% python3 -q
>>> import numpy as np
>>> from numpy import linalg as LA
>>> np.set_printoptions(suppress=True, linewidth=100)
>>> K = np.load("test15.npy")
>>> K
array([[0., 0., 0., 0., 4., 5., 3.],
       [0., 0., 0., 0., 3., 3., 1.],
       [0., 0., 0., 0., 2., 4., 4.],
       [0., 0., 0., 0., 4., 4., 5.],
       [4., 3., 2., 4., 0., 0., 0.],
       [5., 3., 4., 4., 0., 0., 0.],
       [3., 1., 4., 5., 0., 0., 0.]])
>>> # null space of dimension 1
>>> w, evecs = LA.eigh(K)
>>> np.unique(w.round(6) + 0, return_counts=True)[1]
array([1, 1, 1, 1, 1, 1, 1])
>>> np.round(np.abs(evecs[:, -1]), 3)
array([0.397, 0.231, 0.332, 0.423, 0.372, 0.457, 0.39 ])
>>> np.round(evecs.T @ evecs, 3) + 0
array([[1., 0., 0., 0., 0., 0., 0.],
       [0., 1., 0., 0., 0., 0., 0.],
       [0., 0., 1., 0., 0., 0., 0.],
       [0., 0., 0., 1., 0., 0., 0.],
       [0., 0., 0., 0., 1., 0., 0.],
       [0., 0., 0., 0., 0., 1., 0.],
       [0., 0., 0., 0., 0., 0., 1.]])
>>> np.round(evecs.T @ K @ evecs, 3) + 0
array([[-12.459,   0.   ,   0.   ,   0.   ,   0.   ,   0.   ,   0.   ],
       [  0.   ,  -2.342,   0.   ,   0.   ,   0.   ,   0.   ,   0.   ],
       [  0.   ,   0.   ,  -1.131,   0.   ,   0.   ,   0.   ,   0.   ],
       [  0.   ,   0.   ,   0.   ,   0.   ,   0.   ,   0.   ,   0.   ],
       [  0.   ,   0.   ,   0.   ,   0.   ,   1.131,   0.   ,   0.   ],
       [  0.   ,   0.   ,   0.   ,   0.   ,   0.   ,   2.342,   0.   ],
       [  0.   ,   0.   ,   0.   ,   0.   ,   0.   ,   0.   ,  12.459]])
>>> np.abs(evecs[:, -1]).round(6).argmax()
np.int64(5)
>>> w.round(3) + 0
array([-12.459,  -2.342,  -1.131,   0.   ,   1.131,   2.342,  12.459])
>>> np.round(w.sum(), 3), np.trace(K)
(np.float64(-0.0), np.float64(0.0))
>>> Uu, sig, Vh = LA.svd(K)
>>> np.argmax(sig[:-1] / (sig[1:] + 1e-6)) + 1
np.int64(6)
>>> A2 = Uu[:, :6] @ np.diag(sig[:6]) @ Vh[:6]
>>> round(float(LA.norm(K - A2, 2)), 3), round(float(sig[6]), 3)
(0.0, 0.0)
>>> A2.round(3) + 0
array([[0., 0., 0., 0., 4., 5., 3.],
       [0., 0., 0., 0., 3., 3., 1.],
       [0., 0., 0., 0., 2., 4., 4.],
       [0., 0., 0., 0., 4., 4., 5.],
       [4., 3., 2., 4., 0., 0., 0.],
       [5., 3., 4., 4., 0., 0., 0.],
       [3., 1., 4., 5., 0., 0., 0.]])
>>> A = np.loadtxt("case1.csv", delimiter=",")
>>> A.round(3)
array([[0.2  , 0.   , 0.   , 0.2  , 0.2  , 0.   , 0.2  , 0.   , 0.2  , 0.   ],
       [0.2  , 0.2  , 0.   , 0.   , 0.2  , 0.   , 0.2  , 0.2  , 0.   , 0.   ],
       [0.   , 0.333, 0.333, 0.   , 0.   , 0.   , 0.   , 0.333, 0.   , 0.   ],
       [0.   , 0.   , 0.   , 0.5  , 0.   , 0.5  , 0.   , 0.   , 0.   , 0.   ],
       [0.167, 0.167, 0.   , 0.167, 0.167, 0.   , 0.167, 0.   , 0.167, 0.   ],
       [0.125, 0.   , 0.125, 0.125, 0.125, 0.25 , 0.   , 0.125, 0.125, 0.   ],
       [0.   , 0.   , 0.2  , 0.   , 0.2  , 0.2  , 0.2  , 0.2  , 0.   , 0.   ],
       [0.2  , 0.   , 0.   , 0.   , 0.2  , 0.   , 0.   , 0.4  , 0.2  , 0.   ],
       [0.   , 0.167, 0.167, 0.   , 0.167, 0.   , 0.167, 0.   , 0.333, 0.   ],
       [0.25 , 0.   , 0.   , 0.   , 0.   , 0.   , 0.25 , 0.   , 0.   , 0.5  ]])
>>> # rows sum to 1
>>> x = np.array([5, 5, 1, 4, 1, 3, 0, 1, 1, 2])
>>> h = np.maximum(A @ x, 0)
>>> np.round(A * (h > 1e-9)[:, None], 3)
array([[0.2  , 0.   , 0.   , 0.2  , 0.2  , 0.   , 0.2  , 0.   , 0.2  , 0.   ],
       [0.2  , 0.2  , 0.   , 0.   , 0.2  , 0.   , 0.2  , 0.2  , 0.   , 0.   ],
       [0.   , 0.333, 0.333, 0.   , 0.   , 0.   , 0.   , 0.333, 0.   , 0.   ],
       [0.   , 0.   , 0.   , 0.5  , 0.   , 0.5  , 0.   , 0.   , 0.   , 0.   ],
       [0.167, 0.167, 0.   , 0.167, 0.167, 0.   , 0.167, 0.   , 0.167, 0.   ],
       [0.125, 0.   , 0.125, 0.125, 0.125, 0.25 , 0.   , 0.125, 0.125, 0.   ],
       [0.   , 0.   , 0.2  , 0.   , 0.2  , 0.2  , 0.2  , 0.2  , 0.   , 0.   ],
       [0.2  , 0.   , 0.   , 0.   , 0.2  , 0.   , 0.   , 0.4  , 0.2  , 0.   ],
       [0.   , 0.167, 0.167, 0.   , 0.167, 0.   , 0.167, 0.   , 0.333, 0.   ],
       [0.25 , 0.   , 0.   , 0.   , 0.   , 0.   , 0.25 , 0.   , 0.   , 0.5  ]])
>>> np.round(np.maximum(A @ x, 0) - np.maximum(-A @ x, 0), 3)
array([2.2  , 2.4  , 2.333, 3.5  , 2.667, 2.375, 1.2  , 1.8  , 1.5  , 2.25 ])
>>> np.flatnonzero(h > 1e-9)
array([0, 1, 2, 3, 4, 5, 6, 7, 8, 9])
>>> X = np.load("arr.npy")
>>> X
array([[-1, -1,  0,  0],
       [ 2,  3,  0,  0],
       [ 0,  0, -1, -1],
       [ 0,  0,  2,  3]])
>>> np.allclose(X @ X.T, X.T @ X)
False
>>> np.round(np.sort(np.abs(LA.eigvals(X))), 3)
array([0.414, 0.414, 2.414, 2.414])
>>> (X + X.T) / 2
array([[-1. ,  0.5,  0. ,  0. ],
       [ 0.5,  3. ,  0. ,  0. ],
       [ 0. ,  0. , -1. ,  0.5],
       [ 0. ,  0. ,  0.5,  3. ]])
>>> round(LA.det(X), 3)
np.float64(1.0)
>>> (X - X.T) / 2
array([[ 0. , -1.5,  0. ,  0. ],
       [ 1.5,  0. ,  0. ,  0. ],
       [ 0. ,  0. ,  0. , -1.5],
       [ 0. ,  0. ,  1.5,  0. ]])
>>> w, evecs = LA.eig(X)
>>> np.round(np.sort(LA.eigvals(LA.inv(X))), 3)
array([-2.414, -2.414,  0.414,  0.414])
>>> round(np.prod(w), 3)
np.float64(1.0)
>>> O = X.astype(float).copy()
>>> for j in range(4):
...     O[:, j] -= O[:, :j] @ (O[:, :j].T @ O[:, j])
...     O[:, j] /= LA.norm(O[:, j])
... 
>>> O.round(3)
array([[-0.447,  0.894,  0.   ,  0.   ],
       [ 0.894,  0.447,  0.   ,  0.   ],
       [ 0.   ,  0.   , -0.447,  0.894],
       [ 0.   ,  0.   ,  0.894,  0.447]])
>>> np.round(O.T @ O, 3) + 0
array([[1., 0., 0., 0.],
       [0., 1., 0., 0.],
       [0., 0., 1., 0.],
       [0., 0., 0., 1.]])
>>> t3 = np.stack([O, 2 * O, O[::-1]])
>>> np.round(LA.norm(t3, axis=(1, 2)), 3)
array([2., 4., 2.])
>>> (t3 @ O.T).shape
(3, 4, 4)
>>> np.round(LA.det(t3), 3)
array([ 1., 16.,  1.])
>>> np.einsum("bij,cij->bc", t3, t3)
array([[ 4.,  8.,  0.],
       [ 8., 16.,  0.],
       [ 0.,  0.,  4.]])
>>> t3.shape
(3, 4, 4)
>>> LA.matrix_rank(t3)
array([4, 4, 4])
>>> LA.matrix_rank(t3.reshape(3, -1))
np.int64(2)
>>> LA.matrix_rank(X, rtol=0.1)
np.int64(2)
>>> np.round(np.abs(LA.svd(X)[2][-1]), 3)
array([0.   , 0.   , 0.817, 0.576])
>>> np.argsort(-LA.norm(X, axis=0).round(6), kind="stable")[:3]
array([1, 3, 0])
>>> LA.cond(X) > 100
np.False_
>>> rng = np.random.default_rng(8377)
>>> ang = rng.uniform(0, 2 * np.pi, 21)
>>> O, _ = LA.qr(np.array([[0.9, -1.4], [-0.4, 1.4], [1.9, 0.2], [0.4, 1.0]]))
>>> F = 20 * np.c_[np.cos(ang), np.sin(ang)] @ O.T
>>> F.round(3)
array([[ 13.547, -10.814,   9.15 ,  -3.978],
       [ 13.741, -11.393,   7.564,  -4.917],
       [-13.787,  12.071,  -4.99 ,   6.27 ],
       [ -9.881,   5.499, -16.365,  -2.081],
       [ -4.871,   8.193,  14.172,  10.407],
       [ -4.975,   0.28 , -18.337,  -6.239],
       [  9.542,  -5.104,  16.642,   2.44 ],
       [ -8.738,  10.824,   9.711,  10.592],
       [-12.529,   8.967, -12.662,   1.52 ],
       [ -8.704,   4.155, -17.213,  -3.271],
       [-12.312,   8.641, -13.132,   1.139],
       [ 13.778, -11.567,   7.001,  -5.231],
       [ -4.463,   7.887,  14.531,  10.33 ],
       [-13.205,  12.596,  -0.586,   8.161],
       [ 10.201,  -5.88 ,  16.074,   1.726],
       [  9.081,  -4.578,  16.974,   2.907],
       [ 13.492, -10.685,   9.46 ,  -3.783],
       [-13.313,  10.306, -10.298,   3.238],
       [ -9.638,   5.215, -16.566,  -2.34 ],
       [-13.795,  11.685,  -6.59 ,   5.453],
       [-11.247,   7.181, -14.891,  -0.447]])
>>> # looks like rank 2
>>> D = LA.norm(F[:, None] - F[None], axis=-1)
>>> D.mean(axis=1).argmax()
np.int64(11)
>>> np.flatnonzero(D[5] < D.mean() / 2)
array([ 3,  5,  9, 18, 20])
>>> (D + 1e9 * np.eye(21)).round(6).argmin(axis=1)
array([16, 11, 19, 18, 12,  9, 15,  4, 10, 18,  8,  1,  4,  2,  6,  6,  0,  8,  3,  2, 10])
>>> LA.matrix_rank(D ** 2)
np.int64(3)
>>> D.shape
(21, 21)
>>> np.round(LA.norm(F, axis=1), 3)
array([20., 20., 20., 20., 20., 20., 20., 20., 20., 20., 20., 20., 20., 20., 20., 20., 20., 20.,
       20., 20., 20.])
>>> mat = np.loadtxt("x.csv", delimiter=",")
>>> mat
array([[ 1.,  0.,  0.,  0.,  0.],
       [-3.,  1.,  0.,  0.,  0.],
       [-1.,  3.,  1.,  0.,  0.],
       [ 1., -1., -2.,  1.,  0.],
       [-3., -3.,  0., -2.,  1.]])
>>> # triangular
>>> np.round(np.sort(LA.eigvals(mat)), 3)
array([1., 1., 1., 1., 1.])
>>> LA.matrix_rank(mat - mat[0, 0] * np.eye(5))
np.int64(4)
>>> mat @ mat
array([[  1.,   0.,   0.,   0.,   0.],
       [ -6.,   1.,   0.,   0.,   0.],
       [-11.,   6.,   1.,   0.,   0.],
       [  7.,  -8.,  -4.,   1.,   0.],
       [  1.,  -4.,   4.,  -4.,   1.]])
>>> [int(LA.matrix_rank(LA.matrix_power(mat, p))) for p in range(1, 6)]
[5, 5, 5, 5, 5]
>>> np.prod(np.diag(mat)), np.round(LA.det(mat), 3)
(np.float64(1.0), np.float64(1.0))
